$ python -q
>>> import numpy as np
>>> import numpy.linalg as la
>>> np.set_printoptions(suppress=True, linewidth=160)
>>> def rd(a):
...     return np.round(a, 3) + 0
... 
>>> data = np.load("w.npy")
>>> data
array([[219, 177,  46, 162],
       [177, 180,  43, 157],
       [ 46,  43,  20,  57],
       [162, 157,  57, 180]])
>>> # symmetric
>>> P = np.triu(np.array([[1, -2, -1, -2], [3, 2, -3, 2], [0, 1, 3, 3], [1, -1, 0, -3]]), 1) + np.eye(4)
>>> out = P @ data @ la.inv(P)
>>> np.trace(out), np.trace(data)
(np.float64(599.0), np.int64(599))
>>> vec = np.array([-1, -1, 1, 2])
>>> data @ np.eye(4)[1]
array([177., 180.,  43., 157.])
>>> (data @ vec).argmax()
np.int64(3)
>>> data @ (2 * vec)
array([-52,   0,  90, 196])
>>> data * vec
array([[-219, -177,   46,  324],
       [-177, -180,   43,  314],
       [ -46,  -43,   20,  114],
       [-162, -157,   57,  360]])
>>> la.norm(data @ vec) <= la.norm(data, 2) * la.norm(vec) + 1e-9
np.True_
>>> np.sign((data @ vec).round(6))
array([-1,  0,  1,  1])
>>> data @ np.ones(4)
array([604., 557., 166., 556.])
>>> (data * vec).sum(axis=1)
array([-26,   0,  45,  98])
>>> evals, vecs = la.eig(data)
>>> rd(np.sort(la.eigvals(data.T)))
array([  0.729,  19.081,  40.66 , 538.531])
>>> rd(np.sort(la.eigvals(data @ data)))
array([     0.531,    364.097,   1653.2  , 290015.173])
>>> rd(data @ vecs[:, 0] - evals[0] * vecs[:, 0])
array([0., 0., 0., 0.])
>>> q, vecs = la.qr(data[:, :3])[0], la.qr(data[:, 3:])[0]
>>> sigma = la.svd(q.T @ vecs, compute_uv=False)
>>> (sigma > 0.9).sum()
np.int64(1)
>>> rd(la.norm(q @ q.T - vecs @ vecs.T, 2))
np.float64(1.0)
>>> f = np.array([2, 1])
>>> np.polyval(f, data[2])
array([ 93,  87,  41, 115])
>>> feats = np.array([[0, 0, 0, 0, 0],
...     [0, 0, 0, 0, 4],
...     [0, 0, 0, 0, 0],
...     [0, 7, 0, 0, 0],
...     [0, 9, 0, 1, 0],
...     [0, 0, 0, 0, 0]])
>>> # rows and columns are dependent
>>> ang = np.radians(180)
>>> Rm = np.eye(5)
>>> Rm[0, 0] = Rm[3, 3] = np.cos(ang)
>>> Rm[0, 3], Rm[3, 0] = -np.sin(ang), np.sin(ang)
>>> rd(Rm)
array([[-1.,  0.,  0.,  0.,  0.],
       [ 0.,  1.,  0.,  0.,  0.],
       [ 0.,  0.,  1.,  0.,  0.],
       [ 0.,  0.,  0., -1.,  0.],
       [ 0.,  0.,  0.,  0.,  1.]])
>>> out = feats @ Rm.T
>>> rd(la.svd(feats, compute_uv=False)), rd(la.svd(out, compute_uv=False))
(array([11.429,  4.   ,  0.612,  0.   ,  0.   ]), array([11.429,  4.   ,  0.612,  0.   ,  0.   ]))
>>> np.allclose(feats @ feats.T, out @ out.T)
True
>>> vec = np.array([2, -1, 3, 0, 0])
>>> np.sign((feats @ vec).round(6))
array([ 0,  0,  0, -1, -1,  0])
>>> feats @ vec
array([ 0,  0,  0, -7, -9,  0])
>>> np.einsum("ij,j->i", feats, vec)
array([ 0,  0,  0, -7, -9,  0])
>>> rd(np.trace(la.pinv(feats) @ feats))
np.float64(3.0)
>>> la.lstsq(feats[:-1].T, feats[-1])[2]
np.int32(3)
>>> np.abs(np.diag(la.qr(feats)[1])) > 1e-9
array([False,  True, False,  True,  True])
>>> U, sigma, VT = la.svd(feats, full_matrices=False)
>>> rd(np.cumsum(sigma ** 2) / np.sum(sigma ** 2))
array([0.889, 0.997, 1.   , 1.   , 1.   ])
>>> rd(U.T @ U)
array([[1., 0., 0., 0., 0.],
       [0., 1., 0., 0., 0.],
       [0., 0., 1., 0., 0.],
       [0., 0., 0., 1., 0.],
       [0., 0., 0., 0., 1.]])
>>> rd(VT @ VT.T)
array([[1., 0., 0., 0., 0.],
       [0., 1., 0., 0., 0.],
       [0., 0., 1., 0., 0.],
       [0., 0., 0., 1., 0.],
       [0., 0., 0., 0., 1.]])
>>> (sigma > 1e-8).sum()
np.int64(3)
>>> rd(sigma)
array([11.429,  4.   ,  0.612,  0.   ,  0.   ])
>>> rd(U.T @ feats @ VT.T)
array([[11.429,  0.   ,  0.   ,  0.   ,  0.   ],
       [ 0.   ,  4.   ,  0.   ,  0.   ,  0.   ],
       [ 0.   ,  0.   ,  0.612,  0.   ,  0.   ],
       [ 0.   ,  0.   ,  0.   ,  0.   ,  0.   ],
       [ 0.   ,  0.   ,  0.   ,  0.   ,  0.   ]])
>>> cov = feats.T @ feats
>>> rd(la.eigvalsh(cov)[::-1])
array([130.625,  16.   ,   0.375,   0.   ,   0.   ])
>>> (feats @ feats.T).shape
(6, 6)
>>> la.matrix_rank(cov)
np.int64(3)
>>> rd(la.svd(feats, compute_uv=False) ** 2)
array([130.625,  16.   ,   0.375,   0.   ,   0.   ])
>>> np.trace(cov), (feats ** 2).sum()
(np.int64(147), np.int64(147))
>>> M = np.load("run17.npy")
>>> M
array([[ 2,  1,  2, -2,  2,  0, -1],
       [-1,  2,  1,  2, -2,  2,  0],
       [ 0, -1,  2,  1,  2, -2,  2],
       [ 2,  0, -1,  2,  1,  2, -2],
       [-2,  2,  0, -1,  2,  1,  2],
       [ 2, -2,  2,  0, -1,  2,  1],
       [ 1,  2, -2,  2,  0, -1,  2]])
>>> rd(M.mean(axis=0))
array([0.571, 0.571, 0.571, 0.571, 0.571, 0.571, 0.571])
>>> la.matrix_rank(M)
np.int64(7)
>>> rd(la.svd(M, compute_uv=False))
array([5.627, 5.627, 4.214, 4.214, 4.   , 2.362, 2.362])
>>> M - M[0]
array([[ 0,  0,  0,  0,  0,  0,  0],
       [-3,  1, -1,  4, -4,  2,  1],
       [-2, -2,  0,  3,  0, -2,  3],
       [ 0, -1, -3,  4, -1,  2, -1],
       [-4,  1, -2,  1,  0,  1,  3],
       [ 0, -3,  0,  2, -3,  2,  2],
       [-1,  1, -4,  4, -2, -1,  3]])
>>> K = np.load("data.npy")
>>> K
array([[ 0, -4,  0,  1, -2],
       [ 4,  0,  1, -4,  2],
       [ 0, -1,  0,  4,  2],
       [-1,  4, -4,  0, -1],
       [ 2, -2, -2,  1,  0]])
>>> # antisymmetric, zero diagonal
>>> vec = np.array([2, 1, 1, 1, 2])
>>> rd(la.det(K))
np.float64(0.0)
>>> q = la.solve(np.eye(5) - K, np.eye(5) + K)
>>> rd(la.det(q))
np.float64(1.0)
>>> P = np.triu(np.array([[0, 3, 0, 3, 3],
...     [2, 0, 0, 3, 0],
...     [0, 2, 1, 0, 3],
...     [2, 3, 0, 2, 2],
...     [1, 0, 3, 0, 3]]), 1) + np.eye(5)
>>> out = P @ K @ la.inv(P)
>>> out
array([[  15.,  -43.,  -15.,   76., -151.],
       [   1.,    9.,  -11.,  -34.,   97.],
       [   6.,  -25.,   -6.,   64., -126.],
       [   3.,   -9.,   -8.,   20.,  -26.],
       [   2.,   -8.,   -2.,   19.,  -38.]])
>>> np.trace(out), np.trace(K)
(np.float64(0.0), np.int64(0))
>>> la.matrix_rank(out)
np.int64(4)
>>> P @ K - K @ P
array([[ 15.,   6., -15.,   3.,   1.],
       [ -3.,   0., -12., -12., -10.],
       [  6.,  -6.,  -6.,   6.,  -8.],
       [  4.,  -1.,  -4.,  -7.,  15.],
       [  0.,  -6.,   0.,   0.,  -2.]])
>>> rd(np.poly(out))
array([  1.,   0.,  63.,   0., 750.,   0.])
>>> out = np.array([[-1, 2, -2], [0, -3, -2], [3, -3, -3], [0, -1, 1], [-2, 2, -1]])
>>> la.matrix_rank(K @ out)
np.int64(3)
>>> np.einsum("ij->j", K)
array([ 5, -3, -5,  2,  1])
>>> np.vstack([K, out.T]).shape
(8, 5)
>>> np.einsum("ik,kj->ij", K, out)
array([[  4,   7,  11],
       [ -5,  13, -17],
       [ -4,   3,   4],
       [ -9,  -4,   7],
       [ -8,  15,   7]])
>>> K[4] @ K[0]
np.int64(9)
>>> rd(la.norm(K) ** 2 / la.norm(K, 2) ** 2)
np.float64(2.677)
>>> rd(la.norm(K[4] - K[0]))
np.float64(4.0)
>>> rd(la.norm(K, 1)), rd(la.norm(K, np.inf))
(np.float64(11.0), np.float64(11.0))
>>> rd(la.norm(K, axis=0))
array([4.583, 6.083, 4.583, 5.831, 3.606])
>>> rd(la.norm(K, axis=1))
array([4.583, 6.083, 4.583, 5.831, 3.606])
>>> rd(la.norm(K, 2))
np.float64(6.86)
>>> A = np.load("sample8.npy")
>>> rd(A)
array([[0.214, 0.143, 0.071, 0.214, 0.143, 0.214],
       [0.133, 0.267, 0.2  , 0.2  , 0.2  , 0.   ],
       [0.1  , 0.1  , 0.3  , 0.1  , 0.3  , 0.1  ],
       [0.083, 0.167, 0.25 , 0.167, 0.083, 0.25 ],
       [0.1  , 0.1  , 0.1  , 0.2  , 0.4  , 0.1  ],
       [0.176, 0.176, 0.176, 0.176, 0.059, 0.235]])
>>> # a transition matrix
>>> rd(la.norm(A, 1)), rd(la.norm(A, np.inf))
(np.float64(1.185), np.float64(1.0))
>>> rd(la.norm(A[3], 1)), rd(la.norm(A[3], np.inf))
(np.float64(1.0), np.float64(0.25))
>>> rd(A[3] @ A[2])
np.float64(0.167)
>>> rd(la.norm(A, axis=1))
array([0.429, 0.457, 0.469, 0.441, 0.49 , 0.428])
>>> rd(la.norm(A, "nuc"))
np.float64(1.857)
>>> rd(la.norm(A) ** 2 / la.norm(A, 2) ** 2)
np.float64(1.209)
>>> rd(la.norm(A, 2))
np.float64(1.009)
